$ python -q
>>> import numpy as np
>>> np.set_printoptions(suppress=True, linewidth=100)
>>> def rd(a):
...     return np.round(a, 3) + 0
... 
>>> W0 = np.load("m.npy")
>>> rd(W0)
array([[ 0.267, -0.244, -0.407, -0.733, -0.407],
       [-0.244,  0.919, -0.136, -0.244, -0.136],
       [-0.407, -0.136,  0.774, -0.407, -0.226],
       [-0.733, -0.244, -0.407,  0.267, -0.407],
       [-0.407, -0.136, -0.226, -0.407,  0.774]])
>>> # symmetric
>>> t = np.radians(90)
>>> R = np.eye(5)
>>> R[4, 4] = R[3, 3] = np.cos(t)
>>> R[4, 3], R[3, 4] = -np.sin(t), np.sin(t)
>>> rd(R)
array([[ 1.,  0.,  0.,  0.,  0.],
       [ 0.,  1.,  0.,  0.,  0.],
       [ 0.,  0.,  1.,  0.,  0.],
       [ 0.,  0.,  0.,  0.,  1.],
       [ 0.,  0.,  0., -1.,  0.]])
>>> B = W0 @ R.T
>>> np.allclose(W0 @ W0.T, B @ B.T)
True
>>> np.allclose(np.linalg.norm(W0, axis=1), np.linalg.norm(B, axis=1))
True
>>> proj = np.triu(np.array([[-3, 0, 3, 0, -1],
...     [3, -2, -2, -2, 2],
...     [3, 0, -3, 3, -3],
...     [-1, 2, 0, 3, -1],
...     [2, -2, 3, -1, 2]]), 1) + np.eye(5)
>>> B = proj @ W0 @ np.linalg.inv(proj)
>>> rd(np.poly(B))
array([ 1., -3.,  2.,  2., -3.,  1.])
>>> rng = np.random.default_rng(816)
>>> E = np.array([[-1, -3, 0, 3, -1, 2, 2, 0],
...     [-2, 3, 3, 1, -2, -2, 2, 2],
...     [3, 3, -2, -1, 3, 1, 3, -1],
...     [3, 3, -3, -3, 3, -1, -2, -1],
...     [1, 1, -1, 3, -3, 3, 0, 3],
...     [2, -2, 0, -3, -1, -3, 1, 2],
...     [-1, -1, 1, 0, 2, 3, -2, 0],
...     [-3, -1, 0, 0, -1, 1, 0, 1],
...     [-1, -1, 0, -2, 0, -3, -3, 2],
...     [0, 0, 1, 3, -1, -3, -3, 0],
...     [-3, -3, -1, 3, 0, 0, 2, 2],
...     [-3, 2, -3, -2, -2, -2, -1, -2]]) * (rng.random((12, 8)) < 0.3)
>>> E
array([[ 0,  0,  0,  0,  0,  2,  2,  0],
       [ 0,  3,  0,  1,  0,  0,  0,  0],
       [ 3,  3, -2,  0,  0,  1,  0,  0],
       [ 0,  3,  0, -3,  0,  0,  0,  0],
       [ 0,  1,  0,  3,  0,  0,  0,  0],
       [ 2,  0,  0,  0,  0,  0,  1,  2],
       [ 0, -1,  0,  0,  2,  3,  0,  0],
       [-3, -1,  0,  0,  0,  0,  0,  0],
       [ 0,  0,  0, -2,  0,  0, -3,  0],
       [ 0,  0,  0,  3, -1,  0,  0,  0],
       [-3,  0,  0,  0,  0,  0,  0,  0],
       [ 0,  0,  0, -2,  0,  0,  0,  0]])
>>> B = E + rng.integers(-2, 3, (12, 5)) @ rng.integers(-2, 3, (5, 8))
>>> B
array([[ -5,  -1,  -5,   1,  -3,   6,  -3,  -8],
       [ -7,   0,   1,   2,  -7,   4, -11,  -2],
       [  8,   6,  -2,   2,   4,  -3,  -1,   3],
       [  3,  -4,  10, -12,  -1,   0,   3,  10],
       [ -3,  -1,  -3,   5,  -3,   2,  -7,  -6],
       [  0,  -4,   0,  -1,  -3,   2,  -3,  -1],
       [  4,   1,  -2,   7,   4,  -2,  -2,  -2],
       [ -8,   2,  -8,   4,  -1,   3,   1, -10],
       [ -1,  -3,   1,  -3,  -2,   1,  -4,  -1],
       [ -2,  -4,   6,  -9,  -2,   5,   6,   7],
       [ -3,   2,  -3,  -1,   2,   1,   2,  -2],
       [  2,  -1,   0,   3,  -1,  -3, -10,  -1]])
>>> rd(np.linalg.svd(B - E, compute_uv=False))
array([31.851, 22.407, 17.278,  5.289,  4.24 ,  0.   ,  0.   ,  0.   ])
